$ ipython --no-banner

In [1]: import numpy as np

In [2]: import numpy.linalg as la

In [3]: np.set_printoptions(precision=2, suppress=True, linewidth=140)

In [4]: feats = np.load("case18.npy")

In [5]: feats
Out[5]: 
array([[ 0.52,  0.2 ,  0.  ],
       [ 0.46,  0.2 ,  0.4 ],
       [ 0.37,  0.2 , -0.3 ],
       [-1.33, -0.7 ,  0.6 ],
       [-2.57, -1.3 , -1.9 ],
       [-3.64, -1.8 ,  0.3 ],
       [ 0.97,  0.5 , -0.1 ],
       [-2.06, -1.  , -1.5 ],
       [-1.78, -0.9 ,  1.6 ],
       [ 0.8 ,  0.4 ,  0.1 ],
       [ 1.33,  0.7 ,  1.7 ],
       [ 0.29,  0.1 ,  0.1 ],
       [ 1.11,  0.6 , -0.5 ],
       [-0.05,  0.  , -0.1 ],
       [-3.73, -1.9 ,  1.3 ],
       [-0.83, -0.4 ,  0.2 ],
       [-0.53, -0.3 ,  1.8 ],
       [-0.96, -0.5 ,  0.  ],
       [-1.13, -0.6 ,  1.3 ],
       [-4.28, -2.1 ,  0.2 ],
       [ 1.45,  0.7 ,  0.5 ],
       [-0.99, -0.5 , -0.8 ],
       [-0.58, -0.3 ,  1.  ],
       [-0.02,  0.  , -1.6 ],
       [ 1.72,  0.9 ,  0.  ]])

In [6]: Xc = (feats - feats.mean(axis=0)) / feats.std(axis=0)

In [7]: Xc.std(axis=0)
Out[7]: array([1., 1., 1.])

In [8]: c = la.lstsq(np.delete(Xc, 0, axis=1), Xc[:, 0])[0]

In [9]: round(1 - np.var(Xc[:, 0] - np.delete(Xc, 0, axis=1) @ c), 2)
Out[9]: np.float64(1.0)

In [10]: np.abs(c).argmax()
Out[10]: np.int64(0)

In [11]: W2 = feats[[3, 13]].astype(float)

In [12]: for _ in range(6):
    ...:     z = la.norm(feats[:, None] - W2, axis=-1).argmin(axis=1)
    ...:     W2 = np.array([feats[z == j].mean(axis=0) for j in range(2)])
    ...: 

In [13]: z
Out[13]: array([1, 1, 1, 0, 0, 0, 1, 0, 0, 1, 1, 1, 1, 1, 0, 0, 0, 0, 0, 0, 1, 0, 0, 1, 1])

In [14]: print(np.bincount(z))
[13 12]

In [15]: W2
Out[15]: 
array([[-1.88, -0.95,  0.32],
       [ 0.75,  0.38,  0.02]])

In [16]: np.abs(W2[1] - W2[0]).argmax()
Out[16]: np.int64(0)
